$ python -q
>>> import numpy as np
>>> from numpy import linalg as LA
>>> np.set_printoptions(precision=2, suppress=True, linewidth=160, floatmode="fixed")
>>> data = np.load("test14.npy")
>>> print(data.round(2) + 0)
[[-0.02  0.18  0.31  0.16  0.24  0.46 -0.20  0.16 -0.50 -0.39 -0.25 -0.21]
 [-0.52 -0.28  0.14  0.24 -0.23  0.25 -0.16  0.36 -0.14  0.30  0.32  0.30]
 [-0.38  0.35 -0.31 -0.25 -0.19 -0.09 -0.56 -0.33 -0.11 -0.20 -0.04  0.24]
 [ 0.00  0.27 -0.23 -0.25  0.26 -0.13 -0.17  0.73  0.22 -0.15  0.27 -0.15]
 [ 0.05  0.06  0.29 -0.25 -0.04 -0.50 -0.13  0.00 -0.55  0.38  0.17 -0.33]
 [ 0.20  0.29  0.03  0.40  0.59 -0.10 -0.20 -0.14 -0.01  0.31  0.15  0.42]
 [ 0.16 -0.19  0.54 -0.27  0.04 -0.06 -0.09 -0.15  0.13 -0.47  0.48  0.27]
 [-0.25  0.19 -0.12  0.27  0.06  0.16  0.13 -0.35  0.09 -0.06  0.59 -0.54]
 [-0.20 -0.39 -0.30 -0.49  0.56  0.23  0.17 -0.15 -0.24  0.09  0.06  0.06]
 [ 0.45 -0.47 -0.45  0.27 -0.11 -0.05 -0.38  0.02 -0.24 -0.18  0.19 -0.08]
 [-0.45 -0.25  0.01  0.34  0.26 -0.60  0.11  0.03 -0.02 -0.38 -0.18 -0.03]
 [ 0.09  0.30 -0.24  0.05 -0.19 -0.07  0.57  0.10 -0.47 -0.23  0.22  0.37]]
>>> print(np.round((data + data.T) / 2, 2) + 0)
[[-0.02 -0.17 -0.04  0.08  0.14  0.33 -0.02 -0.05 -0.35  0.03 -0.35 -0.06]
 [-0.17 -0.28  0.25  0.26 -0.08  0.27 -0.17  0.28 -0.26 -0.09  0.03  0.30]
 [-0.04  0.25 -0.31 -0.24  0.05 -0.03 -0.01 -0.23 -0.20 -0.33 -0.01  0.00]
 [ 0.08  0.26 -0.24 -0.25  0.01  0.13 -0.22  0.50 -0.13  0.06  0.30 -0.05]
 [ 0.14 -0.08  0.05  0.01 -0.04  0.05 -0.05  0.03  0.00  0.14  0.22 -0.26]
 [ 0.33  0.27 -0.03  0.13  0.05 -0.10 -0.13  0.01  0.11  0.13 -0.22  0.17]
 [-0.02 -0.17 -0.01 -0.22 -0.05 -0.13 -0.09 -0.01  0.15 -0.42  0.30  0.42]
 [-0.05  0.28 -0.23  0.50  0.03  0.01 -0.01 -0.35 -0.03 -0.02  0.31 -0.22]
 [-0.35 -0.26 -0.20 -0.13  0.00  0.11  0.15 -0.03 -0.24 -0.08  0.02 -0.21]
 [ 0.03 -0.09 -0.33  0.06  0.14  0.13 -0.42 -0.02 -0.08 -0.18 -0.09 -0.16]
 [-0.35  0.03 -0.01  0.30  0.22 -0.22  0.30  0.31  0.02 -0.09 -0.18  0.10]
 [-0.06  0.30  0.00 -0.05 -0.26  0.17  0.42 -0.22 -0.21 -0.16  0.10  0.37]]
>>> print(np.sort(np.abs(LA.eigvals(data))))
[1.00 1.00 1.00 1.00 1.00 1.00 1.00 1.00 1.00 1.00 1.00 1.00]
>>> print(round(float(LA.det(data)), 2))
-1.0
>>> print(round(np.trace(data), 2))
-1.66
>>> print(np.round(LA.matrix_power(data, 4), 2) + 0)
[[ 0.34 -0.03 -0.38  0.40  0.12 -0.26  0.45  0.13  0.38  0.04  0.12 -0.35]
 [-0.01  0.14  0.21 -0.21  0.07 -0.17 -0.06 -0.72  0.23 -0.23  0.35 -0.33]
 [-0.24  0.11  0.38  0.26  0.62 -0.11  0.32  0.05 -0.24 -0.32 -0.23 -0.02]
 [-0.13 -0.21 -0.33 -0.42 -0.04  0.18  0.30 -0.15 -0.27 -0.04 -0.45 -0.49]
 [ 0.21 -0.24  0.00 -0.09  0.52  0.42  0.11 -0.16 -0.17  0.49  0.36  0.07]
 [-0.40 -0.19 -0.15 -0.26  0.38  0.17 -0.23  0.27  0.63 -0.14  0.00 -0.02]
 [ 0.00 -0.22 -0.36  0.23 -0.08  0.35  0.17 -0.31 -0.02 -0.55  0.10  0.45]
 [ 0.23 -0.59  0.50  0.20 -0.16  0.11 -0.01 -0.15  0.30  0.05 -0.38 -0.04]
 [-0.19  0.56  0.03  0.22 -0.11  0.48  0.19 -0.23  0.31  0.31 -0.28  0.02]
 [-0.31 -0.17 -0.34  0.41  0.18 -0.32 -0.42 -0.37 -0.11  0.30 -0.22  0.02]
 [ 0.46  0.18 -0.13 -0.38  0.28 -0.28  0.03 -0.17  0.17  0.02 -0.43  0.44]
 [-0.46 -0.21  0.09 -0.18 -0.19 -0.35  0.55 -0.09  0.11  0.29  0.15  0.35]]
>>> x0 = np.array([8, 6, 0, 3, 7, 4, 4, 0, 0, 4, 8, 2])
>>> print(np.round(LA.norm(x0), 2), round(LA.norm(data @ x0), 2))
16.55 16.55
>>> print([p for p in range(1, 25) if np.allclose(LA.matrix_power(data, p), np.eye(12))])
[]
>>> print(12 - LA.matrix_rank(data - np.eye(12), tol=1e-8))
1
>>> print(np.round(LA.inv(data), 2) + 0)
[[-0.02 -0.52 -0.38  0.00  0.05  0.20  0.16 -0.25 -0.20  0.45 -0.45  0.09]
 [ 0.18 -0.28  0.35  0.27  0.06  0.29 -0.19  0.19 -0.39 -0.47 -0.25  0.30]
 [ 0.31  0.14 -0.31 -0.23  0.29  0.03  0.54 -0.12 -0.30 -0.45  0.01 -0.24]
 [ 0.16  0.24 -0.25 -0.25 -0.25  0.40 -0.27  0.27 -0.49  0.27  0.34  0.05]
 [ 0.24 -0.23 -0.19  0.26 -0.04  0.59  0.04  0.06  0.56 -0.11  0.26 -0.19]
 [ 0.46  0.25 -0.09 -0.13 -0.50 -0.10 -0.06  0.16  0.23 -0.05 -0.60 -0.07]
 [-0.20 -0.16 -0.56 -0.17 -0.13 -0.20 -0.09  0.13  0.17 -0.38  0.11  0.57]
 [ 0.16  0.36 -0.33  0.73  0.00 -0.14 -0.15 -0.35 -0.15  0.02  0.03  0.10]
 [-0.50 -0.14 -0.11  0.22 -0.55 -0.01  0.13  0.09 -0.24 -0.24 -0.02 -0.47]
 [-0.39  0.30 -0.20 -0.15  0.38  0.31 -0.47 -0.06  0.09 -0.18 -0.38 -0.23]
 [-0.25  0.32 -0.04  0.27  0.17  0.15  0.48  0.59  0.06  0.19 -0.18  0.22]
 [-0.21  0.30  0.24 -0.15 -0.33  0.42  0.27 -0.54  0.06 -0.08 -0.03  0.37]]
>>> print(np.abs(LA.eigvals(data)))
[1.00 1.00 1.00 1.00 1.00 1.00 1.00 1.00 1.00 1.00 1.00 1.00]
